In [1]: import numpy as np

In [2]: np.set_printoptions(suppress=True, linewidth=120)

In [3]: def tidy(a):
   ...:     return np.round(a, 3) + 0
   ...: 

In [4]: J = np.loadtxt("case18.csv", delimiter=",")

In [5]: J
Out[5]: 
array([[4., 1., 0.],
       [0., 4., 1.],
       [0., 0., 4.]])

In [6]: hat = np.triu(np.array([[-2, -2, 0], [1, 3, 0], [3, 3, 3]]), 1) + np.eye(3)

In [7]: Y = hat @ J @ np.linalg.inv(hat)

In [8]: np.linalg.matrix_rank(Y)
Out[8]: np.int64(3)

In [9]: tidy(np.linalg.det(Y))
Out[9]: np.float64(64.0)

In [10]: vec = np.array([0, 1, 0])

In [11]: h = np.maximum(J @ vec, 0)

In [12]: tidy(np.tanh(J @ vec))
Out[12]: array([0.762, 0.999, 0.   ])

In [13]: W0 = np.load("layer19.npy")

In [14]: print(W0)
[[-22.537   7.544  -7.544]
 [-22.498   7.532  -7.532]
 [-18.288   6.236  -6.236]
 [-13.494   4.79   -4.79 ]
 [-12.156   4.393  -4.393]
 [-10.61    3.936  -3.936]
 [ -8.1     3.202  -3.202]
 [ -5.051   2.312  -2.312]
 [ -4.11    2.033  -2.033]
 [ -2.892   1.661  -1.661]
 [ -2.755   1.618  -1.618]
 [ -2.304   1.472  -1.472]
 [ -2.004   1.372  -1.372]
 [ -1.376   1.145  -1.145]
 [ -0.939   0.964  -0.964]
 [ -0.073   0.327  -0.327]
 [ -0.003   0.075  -0.075]
 [ -0.045  -0.357   0.357]
 [ -0.188  -1.005   1.005]
 [ -0.289  -1.793   1.793]
 [ -0.291  -1.838   1.838]
 [ -0.295  -2.205   2.205]
 [  0.054  -4.183   4.183]]

In [15]: U, sig, vt = np.linalg.svd(W0)

In [16]: tidy(sig)
Out[16]: array([49.143,  7.485,  0.   ])

In [17]: Y = U[:, :2] @ np.diag(sig[:2]) @ vt[:2]

In [18]: np.linalg.matrix_rank(Y)
Out[18]: np.int64(2)

In [19]: print(tidy(np.linalg.norm(W0 - Y, 2)), tidy(sig[2]))
0.0 0.0

In [20]: np.linalg.matrix_rank(W0, rtol=0.05)
Out[20]: np.int64(2)

In [21]: print(tidy(np.abs(W0 - Y).max()))
0.0

In [22]: ang = np.radians(45)

In [23]: Rm = np.eye(3)

In [24]: Rm[1, 1] = Rm[2, 2] = np.cos(ang)

In [25]: Rm[1, 2], Rm[2, 1] = -np.sin(ang), np.sin(ang)

In [26]: tidy(Rm)
Out[26]: 
array([[ 1.   ,  0.   ,  0.   ],
       [ 0.   ,  0.707, -0.707],
       [ 0.   ,  0.707,  0.707]])

In [27]: Y = W0 @ Rm.T

In [28]: np.allclose(np.linalg.norm(W0, axis=1), np.linalg.norm(Y, axis=1))
Out[28]: True

In [29]: tidy(np.abs(Y - W0).max(axis=0))
Out[29]: array([0.   , 3.125, 7.544])

In [30]: tidy(np.linalg.det(Rm)), tidy(np.trace(Rm))
Out[30]: (np.float64(1.0), np.float64(2.414))

In [31]: vec = np.array([1, 2, 0])

In [32]: rhs = Rm @ vec

In [33]: coef, lr = np.zeros(3), 1 / np.linalg.norm(Rm, 2) ** 2

In [34]: for i in range(200):
    ...:     coef -= lr * Rm.T @ (Rm @ coef - rhs)
    ...:     if i % 50 == 0: print(i, round(np.linalg.norm(Rm @ coef - rhs), 3))
    ...: 
0 0.0
50 0.0
100 0.0
150 0.0

In [35]: tidy(np.linalg.cond(Rm))
Out[35]: np.float64(1.0)

In [36]: tidy(coef)
Out[36]: array([1., 2., 0.])

In [37]: rank = np.linalg.matrix_rank(W0)

In [38]: print(rank)
2

In [39]: null = np.linalg.svd(W0)[2][rank:].T

In [40]: [int(np.linalg.matrix_rank(np.delete(W0, i, axis=0))) for i in range(23)]
Out[40]: [2, 2, 2, 2, 2, 2, 2, 2, 2, 2, 2, 2, 2, 2, 2, 2, 2, 2, 2, 2, 2, 2, 2]

In [41]: null.shape
Out[41]: (3, 1)

In [42]: vec = np.array([-2, 0, -1])

In [43]: print(W0 @ np.eye(3)[2])
[-7.544 -7.532 -6.236 -4.79  -4.393 -3.936 -3.202 -2.312 -2.033 -1.661 -1.618 -1.472 -1.372 -1.145 -0.964 -0.327 -0.075
  0.357  1.005  1.793  1.838  2.205  4.183]

In [44]: print((W0 @ vec).argmax())
0

In [45]: X = np.load("out8.npy")

In [46]: X
Out[46]: 
array([[-1.409,  4.123, -4.249,  1.416, -1.455],
       [ 0.702, -2.07 ,  2.229, -0.743,  0.732],
       [ 0.518, -1.572,  1.55 , -0.545,  0.448],
       [-0.274,  0.866, -0.87 ,  0.326, -0.316],
       [-1.434,  4.573, -4.577,  1.503, -1.521],
       [-0.053,  0.06 , -0.059, -0.057,  0.008],
       [ 0.974, -2.814,  2.815, -0.934,  0.997],
       [ 0.122, -0.271,  0.261, -0.059,  0.067],
       [ 0.107, -0.49 ,  0.483, -0.231,  0.148],
       [ 0.805, -2.368,  2.417, -0.843,  0.837],
       [ 0.609, -2.036,  2.026, -0.641,  0.731],
       [-0.13 ,  0.275, -0.443, -0.005, -0.105],
       [ 2.748, -8.186,  8.071, -2.707,  2.622],
       [ 1.026, -3.018,  3.117, -1.082,  0.982],
       [-0.284,  0.815, -0.815,  0.236, -0.29 ],
       [ 0.859, -2.431,  2.471, -0.772,  0.883],
       [ 0.775, -2.402,  2.415, -0.832,  0.699],
       [ 0.441, -1.259,  1.238, -0.375,  0.451],
       [-0.51 ,  1.567, -1.621,  0.53 , -0.535],
       [ 0.89 , -2.788,  2.731, -0.88 ,  0.849]])

In [47]: tidy(np.linalg.norm(X, 1)), tidy(np.linalg.norm(X, np.inf))
Out[47]: (np.float64(44.458), np.float64(24.334))
